$ ipython --no-banner

In [1]: import numpy as np

In [2]: np.set_printoptions(precision=2, suppress=True, linewidth=200)

In [3]: X = np.load("m.npy")

In [4]: X
Out[4]: 
array([[ 1, -1,  0,  0],
       [ 0, -2,  0,  0],
       [ 0,  0,  1, -1],
       [ 0,  0,  0, -2]])

In [5]: np.flatnonzero(np.linalg.matrix_power((X != 0) + (X.T != 0) + np.eye(4), 4)[1])
Out[5]: array([0, 1])

In [6]: np.sort(np.linalg.eigvals(X).real)
Out[6]: array([-2., -2.,  1.,  1.])

In [7]: X @ X
Out[7]: 
array([[1, 1, 0, 0],
       [0, 4, 0, 0],
       [0, 0, 1, 1],
       [0, 0, 0, 4]])

In [8]: rng = np.random.default_rng(54430)

In [9]: idx = rng.permutation(4)

In [10]: Y = X[:, idx] * rng.choice([-1, 1], 4)

In [11]: Y
Out[11]: 
array([[ 0,  1,  0, -1],
       [ 0,  0,  0, -2],
       [ 1,  0, -1,  0],
       [ 2,  0,  0,  0]])

In [12]: left, _, VT = np.linalg.svd(X.T @ Y)

In [13]: np.round(left @ VT, 2) + 0
Out[13]: 
array([[ 0.,  1.,  0.,  0.],
       [ 0.,  0.,  0.,  1.],
       [ 0.,  0., -1.,  0.],
       [-1.,  0.,  0.,  0.]])

In [14]: f = np.array([3, -2, 0]) + 0.5

In [15]: F = np.outer(f, f) / (f @ f)

In [16]: F
Out[16]: 
array([[ 0.83, -0.36,  0.12],
       [-0.36,  0.15, -0.05],
       [ 0.12, -0.05,  0.02]])

In [17]: cov = F.T @ F

In [18]: np.diag(cov)
Out[18]: array([0.83, 0.15, 0.02])

In [19]: np.abs(np.diag(np.linalg.qr(F)[1])) > 1e-9
Out[19]: array([ True, False, False])

In [20]: np.allclose(F[:-1].T @ np.linalg.lstsq(F[:-1].T, F[-1])[0], F[-1])
Out[20]: True

In [21]: E = np.load("data.npy")

In [22]: E
Out[22]: 
array([[ 4,  4,  4,  4],
       [ 4,  8,  8,  8],
       [ 4,  8, 12, 12],
       [ 4,  8, 12, 16]])

In [23]: O, vecs = np.linalg.qr(E[:, :1])[0], np.linalg.qr(E[:, 1:])[0]

In [24]: sigma = np.linalg.svd(O.T @ vecs, compute_uv=False)

In [25]: sigma
Out[25]: array([0.97])

In [26]: np.round(np.linalg.norm(O @ O.T - vecs @ vecs.T, 2), 2)
Out[26]: np.float64(1.0)

In [27]: np.degrees(np.arccos(sigma.clip(0, 1)))
Out[27]: array([12.92])

In [28]: mat = np.load("x.npy")

In [29]: mat
Out[29]: 
array([[ 0.29,  0.96],
       [-0.96,  0.29]])

In [30]: np.round(mat.T @ mat, 2) + 0
Out[30]: 
array([[1., 0.],
       [0., 1.]])

In [31]: np.linalg.pinv(mat)
Out[31]: 
array([[ 0.29, -0.96],
       [ 0.96,  0.29]])

In [32]: np.linalg.norm(mat, axis=0)
Out[32]: array([1., 1.])

In [33]: np.round(mat @ mat.T, 2) + 0
Out[33]: 
array([[1., 0.],
       [0., 1.]])

In [34]: O = mat.astype(float).copy()

In [35]: for j in range(2):
    ...:     O[:, j] -= O[:, :j] @ (O[:, :j].T @ O[:, j])
    ...:     O[:, j] /= np.linalg.norm(O[:, j])
    ...: 

In [36]: np.round(O.T @ mat, 2) + 0
Out[36]: 
array([[1., 0.],
       [0., 1.]])

In [37]: vec = np.array([0, -1])

In [38]: [p for p in range(1, 25) if np.allclose(np.linalg.matrix_power(mat, p), np.eye(2))]
Out[38]: []

In [39]: np.sort(np.abs(np.degrees(np.angle(np.linalg.eigvals(mat)))))
Out[39]: array([73., 73.])

In [40]: 2 - np.linalg.matrix_rank(mat - np.eye(2), tol=1e-8)
Out[40]: np.int64(0)

In [41]: round(float(np.linalg.norm(vec)), 2), np.round(np.linalg.norm(mat @ vec), 2)
Out[41]: (1.0, np.float64(1.0))

In [42]: A = np.load("test0.npy")

In [43]: A
Out[43]: 
array([[0, 1, 1],
       [1, 0, 0],
       [1, 0, 0]])

In [44]: left, sigma, VT = np.linalg.svd(A)

In [45]: vecs = VT[:(sigma > 1e-8).sum()]

In [46]: vec = A[2] + -1 * A[0] + rng.integers(2) * np.eye(3)[0]

In [47]: vec
Out[47]: array([ 1., -1., -1.])

In [48]: vecs.T @ vecs
Out[48]: 
array([[1. , 0. , 0. ],
       [0. , 0.5, 0.5],
       [0. , 0.5, 0.5]])

In [49]: np.linalg.matrix_rank(A, rtol=0.1)
Out[49]: np.int64(2)

In [50]: np.linalg.cond(A) > 100
Out[50]: np.True_

In [51]: [round(float(x), 2) for x in np.linalg.svd(A, compute_uv=False)[:3]]
Out[51]: [1.41, 1.41, 0.0]

In [52]: np.linalg.cond(F) > 100
Out[52]: np.True_

In [53]: np.kron(np.eye(2, dtype=int), A)
Out[53]: 
array([[0, 1, 1, 0, 0, 0],
       [1, 0, 0, 0, 0, 0],
       [1, 0, 0, 0, 0, 0],
       [0, 0, 0, 0, 1, 1],
       [0, 0, 0, 1, 0, 0],
       [0, 0, 0, 1, 0, 0]])

In [54]: np.poly(A)
Out[54]: array([ 1.,  0., -2.,  0.])

In [55]: round(np.linalg.eigvalsh(A).min(), 2)
Out[55]: np.float64(-1.41)

In [56]: W0 = np.load("run1.npy")

In [57]: W0
Out[57]: 
array([[  8,  -6,  -3,  -3],
       [  8,  -6,  -3,  -3],
       [ 40, -30, -15, -15]])

In [58]: r = np.linalg.matrix_rank(W0)

In [59]: r
Out[59]: np.int64(1)

In [60]: N = np.linalg.svd(W0)[2][r:].T

In [61]: [int(np.linalg.matrix_rank(W0[:, :j + 1])) for j in range(4)]
Out[61]: [1, 1, 1, 1]

In [62]: np.round(W0 @ N, 2) + 0
Out[62]: 
array([[0., 0., 0.],
       [0., 0., 0.],
       [0., 0., 0.]])

In [63]: [int(np.linalg.matrix_rank(np.delete(W0, i, axis=0))) for i in range(3)]
Out[63]: [1, 1, 1]
